>>> import numpy as np
>>> import numpy.linalg as la
>>> np.set_printoptions(precision=2, suppress=True, linewidth=200, floatmode="fixed")
>>> def tidy(a):
...     return np.round(a, 2) + 0
... 
>>> F = np.load("layer14.npy")
>>> F
array([[-5.99, -7.01,  6.02],
       [-5.98, -6.99,  6.04],
       [-5.98, -6.98,  5.99],
       [-5.98, -7.00,  6.01],
       [-6.01, -7.01,  5.98],
       [-3.02, -5.01,  8.02],
       [-3.01, -4.99,  8.01],
       [-2.98, -4.99,  7.99],
       [-2.97, -4.98,  8.02],
       [-3.00, -4.97,  7.98]])
>>> cov = np.cov(F, rowvar=False)
>>> np.argwhere(np.triu(np.abs(np.corrcoef(F.T)) > 0.8, 1))
array([[0, 1],
       [0, 2],
       [1, 2]])
>>> tidy(F.std(axis=0))
array([1.50, 1.01, 1.00])
>>> tidy(np.median(F, axis=0))
array([-4.50, -6.00,  7.01])
>>> tidy(np.corrcoef(F[:, 2], F[:, 0])[0, 1])
np.float64(1.0)
>>> tidy(np.corrcoef(F.T))
array([[1.00, 1.00, 1.00],
       [1.00, 1.00, 1.00],
       [1.00, 1.00, 1.00]])
>>> cov.shape
(3, 3)
>>> Ac = F - F.mean(axis=0)
>>> left, sig, Vt = la.svd(Ac, full_matrices=False)
>>> np.searchsorted(np.cumsum(sig ** 2) / (sig ** 2).sum(), 0.9) + 1
np.int64(1)
>>> tidy(Ac.mean(axis=0))
array([0.00, 0.00, 0.00])
>>> la.matrix_rank(Ac)
np.int64(3)
>>> (np.sign(left[:, 0]) == np.sign(left[0, 0])).astype(int)
array([1, 1, 1, 1, 1, 0, 0, 0, 0, 0])
>>> z = F[:, 0] > np.median(F[:, 0])
>>> f = F[z].mean(axis=0) - F[~z].mean(axis=0)
>>> (((F - F.mean(axis=0)) @ f > 0) == z).mean()
np.float64(1.0)
>>> tidy(f)
array([2.99, 2.01, 2.00])
>>> z.astype(int)
array([0, 0, 0, 0, 0, 1, 1, 1, 1, 1])
>>> np.argsort(-np.abs(f).round(6), kind="stable")
array([0, 1, 2])
>>> A = np.load("x.npy")
>>> A
array([[ 1.80,  0.50, -1.70, -0.10],
       [ 1.10, -1.40,  1.30, -1.50],
       [ 2.11,  0.34, -2.04, -0.52]])
>>> left, sig = la.svd(A)
Traceback (most recent call last):
  File "<python-input-27>", line 1, in <module>
    left, sig = la.svd(A)
    ^^^^^^^^^
ValueError: too many values to unpack (expected 2)
>>> left, sig, Vt = la.svd(A, full_matrices=False)
>>> tidy(left.T @ A @ Vt.T)
array([[3.92, 0.00, 0.00],
       [0.00, 2.67, 0.00],
       [0.00, 0.00, 0.22]])
>>> tidy(np.abs(Vt[0]))
array([0.69, 0.17, 0.70, 0.09])
>>> tidy(Vt @ Vt.T)
array([[1.00, 0.00, 0.00],
       [0.00, 1.00, 0.00],
       [0.00, 0.00, 1.00]])
>>> (sig > 1e-8).sum()
np.int64(3)
>>> tidy(left.T @ left)
array([[1.00, 0.00, 0.00],
       [0.00, 1.00, 0.00],
       [0.00, 0.00, 1.00]])
>>> X = np.array([[8, 4, 8, 4], [7, 1, 7, 1], [8, 4, 8, 4], [7, 1, 7, 1]])
>>> T = np.stack([X, 3 * X, X[::-1]])
>>> T.sum(axis=0)
array([[39, 17, 39, 17],
       [36,  8, 36,  8],
       [39, 17, 39, 17],
       [36,  8, 36,  8]])
>>> tidy(la.norm(T, axis=(1, 2)))
array([22.80, 68.41, 22.80])
>>> tidy(la.det(T))
array([0.00, 0.00, 0.00])
>>> la.matrix_rank(T)
array([2, 2, 2])
>>> np.einsum("bij,cij->bc", T, T)
array([[ 520, 1560,  480],
       [1560, 4680, 1440],
       [ 480, 1440,  520]])
>>> W0 = np.loadtxt("block7.csv", delimiter=",")
>>> W0
array([[38.00,  0.00, -1.00, -2.00],
       [ 0.00, 21.00,  0.00,  2.00],
       [ 1.00,  0.00,  1.00,  2.00],
       [-1.00, -3.00,  3.00, 62.00]])
>>> la.rank(W0)
Traceback (most recent call last):
  File "<python-input-43>", line 1, in <module>
    la.rank(W0)
    ^^^^^^^
AttributeError: module 'numpy.linalg' has no attribute 'rank'
>>> la.matrix_rank(W0)
np.int64(4)
>>> W0[:, 4]
Traceback (most recent call last):
  File "<python-input-45>", line 1, in <module>
    W0[:, 4]
    ~~^^^^^^
IndexError: index 4 is out of bounds for axis 1 with size 4
>>> np.zeros(4, 4)
Traceback (most recent call last):
  File "<python-input-46>", line 1, in <module>
    np.zeros(4, 4)
    ~~~~~~~~^^^^^^
TypeError: Cannot interpret '4' as a data type
>>> np.unravel_index(np.abs(W0).argmax(), W0.shape)
(np.int64(3), np.int64(3))
>>> np.count_nonzero(W0)
np.int64(12)
>>> tidy(la.norm(W0))
np.float64(75.91)
>>> W0 - W0[0]
array([[  0.00,   0.00,   0.00,   0.00],
       [-38.00,  21.00,   1.00,   4.00],
       [-37.00,   0.00,   2.00,   4.00],
       [-39.00,  -3.00,   4.00,  64.00]])
>>> np.abs(W0).max()
np.float64(62.0)
